$ ipython --no-banner

In [1]: import numpy as np

In [2]: np.set_printoptions(suppress=True, linewidth=200)

In [3]: m1 = np.load("m.npy")

In [4]: print(m1)
[[0.6 0.4]
 [0.4 0.6]]

In [5]: ev, evecs = np.linalg.eigh(m1)

In [6]: print(np.unique(ev.round(6) + 0, return_counts=True)[1])
[1 1]

In [7]: print(np.round(np.linalg.eigvalsh(m1 + -2 * np.eye(2)), 1))
[-1.8 -1. ]

In [8]: print(np.round(evecs.T @ evecs, 1) + 0)
[[1. 0.]
 [0. 1.]]

In [9]: print(np.round(evecs @ np.diag(ev) @ evecs.T, 1))
[[0.6 0.4]
 [0.4 0.6]]

In [10]: print(np.abs(evecs[:, -1]).round(6).argmax())
0

In [11]: print(np.round(np.linalg.eigvalsh(m1 @ m1), 1) + 0)
[0. 1.]

In [12]: print(np.round(evecs.T @ m1 @ evecs, 1) + 0)
[[0.2 0. ]
 [0.  1. ]]

In [13]: print(ev.round(1))
[0.2 1. ]

In [14]: x0 = np.array([2, -1])

In [15]: h = np.maximum(m1 @ x0, 0)

In [16]: print(m1 * (h > 1e-9)[:, None])
[[0.6 0.4]
 [0.4 0.6]]

In [17]: print(np.round(np.maximum(m1 @ x0, 0) - np.maximum(-m1 @ x0, 0), 1))
[0.8 0.2]

In [18]: print(h.round(1))
[0.8 0.2]

In [19]: print(np.round(np.tanh(m1 @ x0), 1))
[0.7 0.2]

In [20]: print(np.flatnonzero(h > 1e-9))
[0 1]

In [21]: M2 = np.linalg.inv(m1)

In [22]: print((np.abs(M2) > 1e-9).astype(int))
[[1 1]
 [1 1]]

In [23]: print(round(float(np.linalg.cond(m1)), 1))
5.0

In [24]: print(np.round(np.linalg.inv(M2), 1))
[[0.6 0.4]
 [0.4 0.6]]

In [25]: print(M2.round(1))
[[ 3. -2.]
 [-2.  3.]]

In [26]: print(np.round(np.linalg.matrix_power(m1, 2), 1))
[[0.5 0.5]
 [0.5 0.5]]

In [27]: print(m1 @ np.ones(2))
[1. 1.]

In [28]: print(np.round(np.sort(np.abs(np.linalg.eigvals(m1)))[::-1], 1))
[1.  0.2]

In [29]: print(m1.sum(axis=1))
[1. 1.]

In [30]: pr = np.eye(2)[0]

In [31]: for _ in range(4):
    ...:     pr = pr @ m1
    ...:     print(pr.round(1))
    ...: 
[0.6 0.4]
[0.5 0.5]
[0.5 0.5]
[0.5 0.5]

In [32]: left, sv, Vt = np.linalg.svd(m1, full_matrices=False)

In [33]: print(np.round(left.T @ left, 1) + 0)
[[1. 0.]
 [0. 1.]]

In [34]: print(np.round(np.cumsum(sv ** 2) / np.sum(sv ** 2), 1))
[1. 1.]

In [35]: print(np.round(Vt @ Vt.T, 1) + 0)
[[1. 0.]
 [0. 1.]]

In [36]: F = np.load("run4.npy")

In [37]: print(F.round(1) + 0)
[[ 0.4 -0.1 -0.6 -0.1 -0.1 -0.6]
 [-0.1  1.  -0.1  0.   0.  -0.1]
 [-0.6 -0.1  0.4 -0.1 -0.1 -0.6]
 [-0.1  0.  -0.1  1.   0.  -0.1]
 [-0.1  0.  -0.1  0.   1.  -0.1]
 [-0.6 -0.1 -0.6 -0.1 -0.1  0.4]]

In [38]: M2 = F / np.sqrt((F ** 2).mean(axis=1, keepdims=True))

In [39]: print(np.linalg.matrix_rank(F - F.mean(axis=1, keepdims=True)))
5

In [40]: print(np.round(np.linalg.norm(M2, axis=1), 1))
[2.4 2.4 2.4 2.4 2.4 2.4]

In [41]: print(np.round(F - F.mean(axis=1, keepdims=True), 1))
[[ 0.6  0.1 -0.4  0.1  0.1 -0.4]
 [-0.2  0.9 -0.2 -0.1 -0.1 -0.2]
 [-0.4  0.1  0.6  0.1  0.1 -0.4]
 [-0.2 -0.1 -0.2  0.9 -0.1 -0.2]
 [-0.2 -0.1 -0.2 -0.1  0.9 -0.2]
 [-0.4  0.1 -0.4  0.1  0.1  0.6]]

In [42]: print(M2[5].round(1))
[-1.6 -0.3 -1.6 -0.3 -0.3  0.9]

In [43]: print(np.linalg.matrix_rank(M2) == np.linalg.matrix_rank(F))
True

In [44]: J = np.loadtxt("sample8.csv", delimiter=",")

In [45]: print(J)
[[-4. -4. -4.]
 [ 9.  9.  9.]
 [-8. -8. -8.]
 [ 0.  0.  0.]
 [ 3.  3.  3.]]

In [46]: x0 = np.array([-2, 2, 2, 1, -1, -2])

In [47]: h = np.maximum(F @ x0, 0)

In [48]: print(h.round(1))
[0.  2.2 3.  1.2 0.  0. ]

In [49]: print(np.flatnonzero(h > 1e-9))
[1 2 3]

In [50]: print(np.round(np.tanh(F @ x0), 1))
[-0.8  1.   1.   0.8 -0.7 -0.8]

In [51]: print(np.round(np.maximum(F @ x0, 0) - np.maximum(-F @ x0, 0), 1))
[-1.   2.2  3.   1.2 -0.8 -1. ]

In [52]: print(np.round(F * (h > 1e-9)[:, None], 1) + 0)
[[ 0.   0.   0.   0.   0.   0. ]
 [-0.1  1.  -0.1  0.   0.  -0.1]
 [-0.6 -0.1  0.4 -0.1 -0.1 -0.6]
 [-0.1  0.  -0.1  1.   0.  -0.1]
 [ 0.   0.   0.   0.   0.   0. ]
 [ 0.   0.   0.   0.   0.   0. ]]

In [53]: left, sv, Vt = np.linalg.svd(J)

In [54]: print(sv.round(1) + 0)
[22.6  0.   0. ]

In [55]: print(np.argmax(sv[:-1] / (sv[1:] + 1e-6)) + 1)
1

In [56]: M2 = left[:, :1] @ np.diag(sv[:1]) @ Vt[:1]

In [57]: print(round(np.linalg.norm(J - M2) / np.linalg.norm(J), 1))
0.0

In [58]: print(np.linalg.norm(J, axis=1).argmax())
1

In [59]: print(round(np.linalg.norm(J, "nuc"), 1))
22.6

In [60]: M = np.array([[1, -2, 4, -8],
    ...:     [1, -1, 1, -1],
    ...:     [1, 0, 0, 0],
    ...:     [1, 1, 1, 1],
    ...:     [1, 2, 4, 8],
    ...:     [1, 3, 9, 27]])

In [61]: x0 = np.array([-1, 1, 0, 2])

In [62]: target = M @ x0

In [63]: print(np.round(np.linalg.pinv(M) @ M, 1) + 0)
[[1. 0. 0. 0.]
 [0. 1. 0. 0.]
 [0. 0. 1. 0.]
 [0. 0. 0. 1.]]

In [64]: rng = np.random.default_rng(1614)

In [65]: target = target + 0.1 * rng.normal(size=6)

In [66]: print(target.round(1))
[-18.9  -3.8  -1.2   2.1  17.1  56. ]

In [67]: b, *_ = np.linalg.lstsq(M, target)

In [68]: print(round(float(np.linalg.norm(target - M @ b)), 1))
0.2

In [69]: print(np.round(M.T @ (target - M @ b), 1) + 0)
[0. 0. 0. 0.]

In [70]: print([round(float(np.linalg.norm(np.linalg.solve(M.T @ M + lam * np.eye(4), M.T @ target))), 2) for lam in (0, 1, 10, 100)])
[2.45, 2.29, 2.11, 1.83]

In [71]: proj = M @ np.linalg.solve(M.T @ M, M.T)

In [72]: print(np.round((np.eye(6) - proj) @ M, 1) + 0)
[[0. 0. 0. 0.]
 [0. 0. 0. 0.]
 [0. 0. 0. 0.]
 [0. 0. 0. 0.]
 [0. 0. 0. 0.]
 [0. 0. 0. 0.]]

In [73]: u, v = M[2], M[1]

In [74]: print(u @ u)
1

In [75]: print(u @ v)
1

In [76]: pr = (u @ v) / (u @ u) * u

In [77]: print(np.linalg.matrix_rank(np.outer(u, v)))
1

In [78]: print(round(float(np.linalg.norm(u + v) ** 2 + np.linalg.norm(u - v) ** 2), 1))
10.0

In [79]: print(pr)
[1. 0. 0. 0.]

In [80]: M2 = np.c_[M[:, :3] @ np.array([[2, 1, -2], [-2, 1, -2], [1, -2, 0]]), np.array([1, -1, -5, -5, -5, 6])]

In [81]: print(M2)
[[ 10  -9   2   1]
 [  5  -2   0  -1]
 [  2   1  -2  -5]
 [  1   0  -4  -5]
 [  2  -5  -6  -5]
 [  5 -14  -8   6]]

In [82]: print(np.linalg.matrix_rank(M2))
4

In [83]: print(np.round(np.linalg.norm(np.linalg.qr(M)[0].T @ M2, axis=0) ** 2 / ((M2 ** 2).sum(axis=0) + 1e-12), 1))
[1. 1. 1. 1.]

In [84]: print(np.round(np.linalg.lstsq(M, M2[:, 0])[0], 1) + 0)
[ 2. -2.  1.  0.]

In [85]: print(np.round(np.linalg.norm(M2 - M @ np.linalg.lstsq(M, M2)[0], axis=0), 1) + 0)
[0.  0.  0.  1.8]

In [86]: A = np.loadtxt("data.csv", delimiter=",")

In [87]: print(A)
[[ 5.  0.  0.  0.]
 [ 0. -5.  0.  0.]
 [ 0.  0.  4.  0.]
 [ 0.  0.  0. -2.]]

In [88]: # 4 blocks once reordered

In [89]: ev, evecs = np.linalg.eigh(A)

In [90]: print(np.abs(evecs[:, -1]))
[1. 0. 0. 0.]

In [91]: print(np.abs(evecs[:, -1]).round(6).argmax())
0

In [92]: print(evecs.T @ evecs)
[[1. 0. 0. 0.]
 [0. 1. 0. 0.]
 [0. 0. 1. 0.]
 [0. 0. 0. 1.]]

In [93]: print(np.round(np.linalg.svd(A, compute_uv=False), 1))
[5. 5. 4. 2.]

In [94]: print((ev > 1e-8).sum(), (ev < -1e-8).sum())
2 2

In [95]: print(np.round(np.linalg.eigvalsh(A + 5 * np.eye(4)), 1))
[ 0.  3.  9. 10.]

In [96]: print(evecs.T @ A @ evecs)
[[-5.  0.  0.  0.]
 [ 0. -2.  0.  0.]
 [ 0.  0.  4.  0.]
 [ 0.  0.  0.  5.]]

In [97]: print(ev)
[-5. -2.  4.  5.]

In [98]: print(np.round(np.linalg.eigvalsh(A @ A), 1))
[ 4. 16. 25. 25.]

In [99]: print(np.prod(np.diag(A)), round(np.linalg.det(A), 1))
200.0 200.0

In [100]: print(np.round(np.sort(np.linalg.eigvals(A)), 1))
[-5. -2.  4.  5.]

In [101]: print(A @ A)
[[25.  0.  0.  0.]
 [ 0. 25.  0.  0.]
 [ 0.  0. 16.  0.]
 [ 0.  0.  0.  4.]]

In [102]: Lm = np.linalg.cholesky(m1)

In [103]: print(np.round(Lm @ Lm.T, 1))
[[0.6 0.4]
 [0.4 0.6]]

In [104]: print(round(np.linalg.det(2 * A), 1), round(np.linalg.det(A), 1))
3200.0 200.0

In [105]: print(round(float(np.linalg.det(A.T)), 1))
200.0

In [106]: print(np.poly(A))
[  1.  -2. -33.  50. 200.]

In [107]: print(A @ A)
[[25.  0.  0.  0.]
 [ 0. 25.  0.  0.]
 [ 0.  0. 16.  0.]
 [ 0.  0.  0.  4.]]

In [108]: print(np.flatnonzero(np.linalg.matrix_power((A != 0) + (A.T != 0) + np.eye(4), 4)[2]))
[2]

In [109]: print((A != 0).astype(int))
[[1 0 0 0]
 [0 1 0 0]
 [0 0 1 0]
 [0 0 0 1]]

In [110]: data = np.load("mat.npy")

In [111]: print(data)
[[1 0 0 0 3 0]
 [0 1 0 5 0 0]
 [1 0 3 0 5 0]
 [0 0 0 2 0 0]
 [0 0 3 0 1 0]
 [0 2 0 5 0 4]]

In [112]: print(round(np.linalg.det(data), 1))
-24.0

In [113]: print((np.linalg.matrix_power((data != 0) + (data.T != 0) + np.eye(6), 6) > 0).astype(int))
[[1 0 1 0 1 0]
 [0 1 0 1 0 1]
 [1 0 1 0 1 0]
 [0 1 0 1 0 1]
 [1 0 1 0 1 0]
 [0 1 0 1 0 1]]

In [114]: print(np.flatnonzero(np.linalg.matrix_power((data != 0) + (data.T != 0) + np.eye(6), 6)[3]))
[1 3 5]

In [115]: z = rng.integers(0, 3, 2)

In [116]: X = np.array([[3, 6], [1, 5]]) * (z[:, None] == z)

In [117]: print(X)
[[3 6]
 [1 5]]

In [118]: W1 = np.array([[1, 1, 2, 2], [2, 1, 2, 0]])

In [119]: b = np.array([-3, 0, 2, 1])

In [120]: H = np.maximum(X @ W1 + b, 0)

In [121]: print((H > 0).astype(int))
[[1 1 1 1]
 [1 1 1 1]]

In [122]: print(H)
[[12  9 20  7]
 [ 8  6 14  3]]

In [123]: Z = np.array([[1, 2], [0, 0], [1, 4], [5, 2]])

In [124]: print((H @ Z).round(6).argmax(axis=1))
[1 1]

In [125]: print(H @ Z)
[[ 67 118]
 [ 37  78]]

In [126]: print(W1 @ Z)
[[13 14]
 [ 4 12]]

In [127]: M2 = X / np.sqrt((X ** 2).mean(axis=1, keepdims=True))

In [128]: print(np.round(np.linalg.norm(M2, axis=1), 1))
[1.4 1.4]

In [129]: print(X - X.mean(axis=1, keepdims=True))
[[-1.5  1.5]
 [-2.   2. ]]

In [130]: print(M2[0].round(1))
[0.6 1.3]

In [131]: print(np.linalg.matrix_rank(M2) == np.linalg.matrix_rank(X))
True

In [132]: x0 = np.array([1, 0])

In [133]: target = X @ x0

In [134]: print(target)
[3 1]

In [135]: print(np.round(np.linalg.solve(X, target + X[:, 1]), 1))
[1. 1.]

In [136]: print(np.round(np.linalg.solve(X, X[:, 0]), 1) + 0)
[1. 0.]

In [137]: z = rng.permutation(2)

In [138]: print(z)
[1 0]

In [139]: M2 = X[z][:, z]

In [140]: print(np.trace(M2))
8

In [141]: print(round(float(np.linalg.det(M2)), 1), round(np.linalg.det(X[z]), 1))
9.0 -9.0

In [142]: print(M2)
[[5 1]
 [6 3]]

In [143]: print(np.round(np.sort(np.abs(np.linalg.eigvals(M2))), 1))
[1.4 6.6]

In [144]: K = np.load("arr.npy")

In [145]: print(K)
[[ 2  2  2  1]
 [ 3  0  4 -1]
 [ 3 -2  6 -3]
 [ 2 -4  7 -2]
 [ 3 -2  5 -1]
 [ 1  0  6 -2]
 [ 3 -2  5 -4]
 [ 2 -1  3 -3]
 [ 2 -3  2 -4]
 [ 1 -1  1 -4]
 [ 0 -2  1 -4]
 [-1 -1  2 -4]
 [-2 -2  1 -3]
 [-1 -1 -1 -1]
 [ 1  1 -1 -1]
 [ 3  2 -1 -2]
 [ 3  2  0  0]
 [ 4  4  1  0]
 [ 5  4 -1 -2]
 [ 7  2  0 -2]
 [ 8  1 -1 -2]]

In [146]: x0 = np.array([-1, 1, 3, 0])

In [147]: target = K @ x0

In [148]: print(target)
[  6   9  13  15  10  17  10   6   1   1   1   6   3  -3  -3  -4  -1   3  -4  -5 -10]

In [149]: print(np.round(np.linalg.solve(K.T @ K, K.T @ target), 1) + 0)
[-1.  1.  3.  0.]

In [150]: print(np.round(np.linalg.pinv(K) @ K, 1) + 0)
[[1. 0. 0. 0.]
 [0. 1. 0. 0.]
 [0. 0. 1. 0.]
 [0. 0. 0. 1.]]

In [151]: print(np.round(np.linalg.lstsq(K, target)[0], 1) + 0)
[-1.  1.  3.  0.]

In [152]: target = target + 0.1 * rng.normal(size=21)

In [153]: print(target.round(1))
[ 5.8  9.1 13.  15.  10.  17.1 10.1  5.8  1.1  1.1  1.1  5.9  3.1 -3.  -3.  -4.  -0.9  3.  -4.  -4.9 -9.9]

In [154]: b, *_ = np.linalg.lstsq(K, target)

In [155]: print(np.round(K.T @ (target - K @ b), 1) + 0)
[0. 0. 0. 0.]

In [156]: print([round(float(np.linalg.norm(np.linalg.solve(K.T @ K + lam * np.eye(4), K.T @ target))), 2) for lam in (0, 1, 10, 100)])
[3.3, 3.23, 2.78, 1.57]

In [157]: print(b.round())
[-1.  1.  3. -0.]

In [158]: Xs = (K - K.mean(axis=0)) / K.std(axis=0)

In [159]: print(np.round(Xs.std(axis=0), 1))
[1. 1. 1. 1.]

In [160]: b = np.linalg.lstsq(np.delete(Xs, 2, axis=1), Xs[:, 2])[0]

In [161]: print(np.abs(b).argmax())
1
